>>> import numpy as np
>>> np.set_printoptions(precision=2, suppress=True, linewidth=140, sign=" ")
>>> def rnd(a):
...     return np.round(a, 2) + 0
... 
>>> feats = np.loadtxt("sample16.csv", delimiter=",")
>>> print(feats)
[[  0.65   5.72  -8.62]
 [  4.7    0.06  -1.3 ]
 [ -3.59   6.27   1.51]
 [  1.71   4.14 -11.05]
 [  4.46   2.96  -0.85]
 [  3.89   3.23   0.27]
 [ -4.6    6.93   1.18]
 [  5.14   2.4   -0.83]
 [  0.52   6.1  -10.05]
 [  3.08   2.61 -10.65]
 [ -1.37   4.26   0.73]
 [ -0.63   4.81 -10.86]
 [ -4.09   3.59   1.74]
 [  1.56   6.69 -10.26]
 [  2.38   4.94 -10.7 ]
 [  3.29   0.65   0.63]
 [  4.38   2.91   0.78]
 [  6.2    2.06  -1.67]]
>>> x0 = np.array([2, -1, 1])
>>> rhs = feats @ x0
>>> print(rnd(np.linalg.pinv(feats) @ feats))
[[ 1.  0.  0.]
 [ 0.  1.  0.]
 [ 0.  0.  1.]]
>>> print(rnd(np.linalg.lstsq(feats, rhs)[0]))
[ 2. -1.  1.]
>>> rng = np.random.default_rng(3660)
>>> rhs = rhs + 0.1 * rng.normal(size=18)
>>> print(rnd(rhs))
[-12.99   7.98 -12.01 -11.89   5.01   4.83 -14.99   7.11 -15.08  -7.2   -6.29 -17.09 -10.03 -13.77 -10.88   6.49   6.47   8.8 ]
>>> b, *_ = np.linalg.lstsq(feats, rhs)
>>> print(rnd(np.linalg.norm(rhs - feats @ b)))
0.34
>>> print(rnd(feats.T @ (rhs - feats @ b)))
[ 0.  0.  0.]
>>> print([round(float(np.linalg.norm(np.linalg.solve(feats.T @ feats + lam * np.eye(3), feats.T @ rhs))), 2) for lam in (0, 1, 10, 100)])
[2.45, 2.44, 2.35, 1.77]
>>> data = np.loadtxt("x.csv", delimiter=",")
>>> print(data)
[[-2.3  1.2  1. ]
 [ 0.1  1.  -0.6]
 [-0.1 -0.2  0.2]
 [-0.4  1.3 -0.5]]
>>> left, sig, Vh = np.linalg.svd(data)
>>> print(np.argmax(sig[:-1] / (sig[1:] + 1e-6)) + 1)
2
>>> print(rnd(sig))
[ 2.91  1.68  0.05]
>>> B = left[:, :2] @ np.diag(sig[:2]) @ Vh[:2]
>>> print(rnd(np.abs(data - B).max()))
0.03
>>> print(rnd(np.linalg.norm(data - B) / np.linalg.norm(data)))
0.01
>>> print(rnd(np.linalg.norm(data - B, 2)), rnd(sig[2]))
0.05 0.05
>>> print(rnd(B))
[[-2.3   1.2   1.  ]
 [ 0.08  0.98 -0.63]
 [-0.1  -0.2   0.19]
 [-0.38  1.31 -0.48]]
>>> B = np.c_[data[:, :2] @ np.array([[2, 4], [4, -3]]), np.array([-8, -3, 6, -7])]
>>> print(rnd(B))
[[  0.2 -12.8  -8. ]
 [  4.2  -2.6  -3. ]
 [ -1.    0.2   6. ]
 [  4.4  -5.5  -7. ]]
>>> print(np.linalg.matrix_rank(B))
3
>>> print(rnd(np.linalg.lstsq(data, B[:, 0])[0]))
[ 2.  4.  0.]
>>> print(rnd(np.linalg.norm(np.linalg.qr(data)[0].T @ B, axis=0) ** 2 / ((B ** 2).sum(axis=0) + 1e-12)))
[ 1.    1.    0.85]
>>> x0 = np.array([0, -3, 0])
>>> rhs = B @ x0
>>> print(rnd(rhs))
[38.4  7.8 -0.6 16.5]
>>> print(rnd(np.linalg.pinv(B) @ B))
[[ 1.  0.  0.]
 [ 0.  1.  0.]
 [ 0.  0.  1.]]
>>> rhs = rhs + 0.05 * rng.normal(size=4)
>>> print(rnd(rhs))
[38.42  7.69 -0.53 16.48]
>>> b, *_ = np.linalg.lstsq(B, rhs)
>>> print(b.round())
[-0. -3.  0.]
>>> print(rnd(B.T @ (rhs - B @ b)))
[ 0.  0.  0.]
>>> print(rnd(b))
[-0.01 -3.01  0.01]
>>> P = data @ np.linalg.solve(data.T @ data, data.T)
>>> print(rnd(np.linalg.eigvalsh(P)))
[ 0.  1.  1.  1.]
>>> print(rnd(P @ data[:, 0]))
[-2.3  0.1 -0.1 -0.4]
>>> print(rnd(np.trace(P)))
3.0
>>> print(np.allclose(P @ P, P))
True
>>> W0 = np.load("w.npy")
>>> print(W0)
[[ 0  3  0  3]
 [ 2  1  2  1]
 [ 0  3  0  3]
 [ 2  1  2  1]]
>>> print(W0.ravel(order="F"))
[ 0  2  0  2  3  1  3  1  0  2  0  2  3  1  3  1]
>>> print(W0.reshape(2, -1))
[[ 0  3  0  3  2  1  2  1]
 [ 0  3  0  3  2  1  2  1]]
>>> blk = W0.reshape(4, 2, -1)
>>> print(blk.shape)
(4, 2, 2)
>>> print(np.swapaxes(blk, 1, 2)[3])
[[ 2  2]
 [ 1  1]]
>>> print(np.einsum("ihd,jhd->hij", blk, blk).shape)
(2, 4, 4)
>>> print(blk.transpose(1, 0, 2))
[[[ 0  3]
  [ 2  1]
  [ 0  3]
  [ 2  1]]

 [[ 0  3]
  [ 2  1]
  [ 0  3]
  [ 2  1]]]
>>> r = np.linalg.matrix_rank(W0)
>>> print(r)
2
>>> ns = np.linalg.svd(W0)[2][r:].T
>>> print(np.linalg.matrix_rank(W0.T @ W0), np.linalg.matrix_rank(W0 @ W0.T))
2 2
>>> print([int(np.linalg.matrix_rank(W0[:i])) for i in range(1, len(W0) + 1)])
[1, 2, 2, 2]
>>> print([int(np.linalg.matrix_rank(W0[:, :j + 1])) for j in range(4)])
[1, 2, 2, 2]
>>> print([int(np.linalg.matrix_rank(np.delete(W0, i, axis=0))) for i in range(4)])
[2, 2, 2, 2]
>>> print(ns.shape)
(4, 2)
>>> print(np.allclose(W0 @ ns, 0))
True
>>> K = np.loadtxt("arr.csv", delimiter=",")
>>> print(rnd(K))
[[-0.12 -0.58  0.61 -0.53]
 [ 0.6  -0.52 -0.56 -0.22]
 [-0.66 -0.56 -0.34  0.37]
 [ 0.42 -0.29  0.44  0.73]]
>>> # columns are unit length and at right angles
>>> print(rnd(np.linalg.norm(K, axis=0)))
[ 1.  1.  1.  1.]
>>> print(rnd(np.linalg.svd(K, compute_uv=False)))
[ 1.  1.  1.  1.]
>>> print(rnd(K.T @ K))
[[ 1.  0.  0.  0.]
 [ 0.  1.  0.  0.]
 [ 0.  0.  1.  0.]
 [ 0.  0.  0.  1.]]
>>> print(rnd(np.linalg.svd(K, compute_uv=False)))
[ 1.  1.  1.  1.]
>>> print(np.count_nonzero(K))
16
>>> print(np.linalg.matrix_rank(K))
4
>>> print(rnd(np.linalg.norm(K)))
2.0
>>> print(rnd(K.mean(axis=0)))
[ 0.06 -0.49  0.04  0.09]
>>> K[:, 4]
Traceback (most recent call last):
  File "<python-input-75>", line 1, in <module>
    K[:, 4]
    ~^^^^^^
IndexError: index 4 is out of bounds for axis 1 with size 4
>>> print(rnd(np.abs(K).max()))
0.73
>>> print(K.shape)
(4, 4)
>>> print(rnd(np.diff(K, axis=0)))
[[ 0.72  0.06 -1.17  0.31]
 [-1.27 -0.03  0.22  0.58]
 [ 1.09  0.26  0.78  0.37]]
>>> print(rnd(np.linalg.det(K.T)))
-1.0
>>> print(rnd(np.poly(K)))
[ 1.    0.25  0.   -0.25 -1.  ]
>>> print(rnd(np.linalg.det(K[::-1])))
-1.0
>>> print(rnd(np.kron(np.eye(2, dtype=int), K)))
[[-0.12 -0.58  0.61 -0.53  0.    0.    0.    0.  ]
 [ 0.6  -0.52 -0.56 -0.22  0.    0.    0.    0.  ]
 [-0.66 -0.56 -0.34  0.37  0.    0.    0.    0.  ]
 [ 0.42 -0.29  0.44  0.73  0.    0.    0.    0.  ]
 [ 0.    0.    0.    0.   -0.12 -0.58  0.61 -0.53]
 [ 0.    0.    0.    0.    0.6  -0.52 -0.56 -0.22]
 [ 0.    0.    0.    0.   -0.66 -0.56 -0.34  0.37]
 [ 0.    0.    0.    0.    0.42 -0.29  0.44  0.73]]
>>> print(rnd(np.einsum("ii->", K)))
-0.25
>>> print(rnd(np.einsum("ij,ji->", K, K)))
0.06
>>> q, R = np.linalg.qr(K)
>>> print(rnd(q @ R))
[[-0.12 -0.58  0.61 -0.53]
 [ 0.6  -0.52 -0.56 -0.22]
 [-0.66 -0.56 -0.34  0.37]
 [ 0.42 -0.29  0.44  0.73]]
>>> print(rnd(R))
[[ 1.  0.  0.  0.]
 [ 0.  1.  0.  0.]
 [ 0.  0.  1.  0.]
 [ 0.  0.  0.  1.]]
>>> print(np.trace(q @ q.T))
4.0
>>> print(rnd(q.T @ q))
[[ 1.  0.  0.  0.]
 [ 0.  1.  0.  0.]
 [ 0.  0.  1.  0.]
 [ 0.  0.  0.  1.]]
>>> A = np.loadtxt("data.csv", delimiter=",")
>>> print(A)
[[-2. -1.  0.]
 [ 1.  2.  3.]
 [ 4.  5.  6.]]
>>> # looks like rank 2
>>> left, sig, Vh = np.linalg.svd(A)
>>> V = Vh[:(sig > 1e-8).sum()]
>>> x0 = A[1] + 4 * A[0] + rng.integers(2) * np.eye(3)[2]
>>> print(x0)
[-7. -2.  4.]
>>> print(rnd(V.T @ V))
[[ 0.83  0.33 -0.17]
 [ 0.33  0.33  0.33]
 [-0.17  0.33  0.83]]
>>> print(rnd(np.diag(V.T @ V)))
[ 0.83  0.33  0.83]
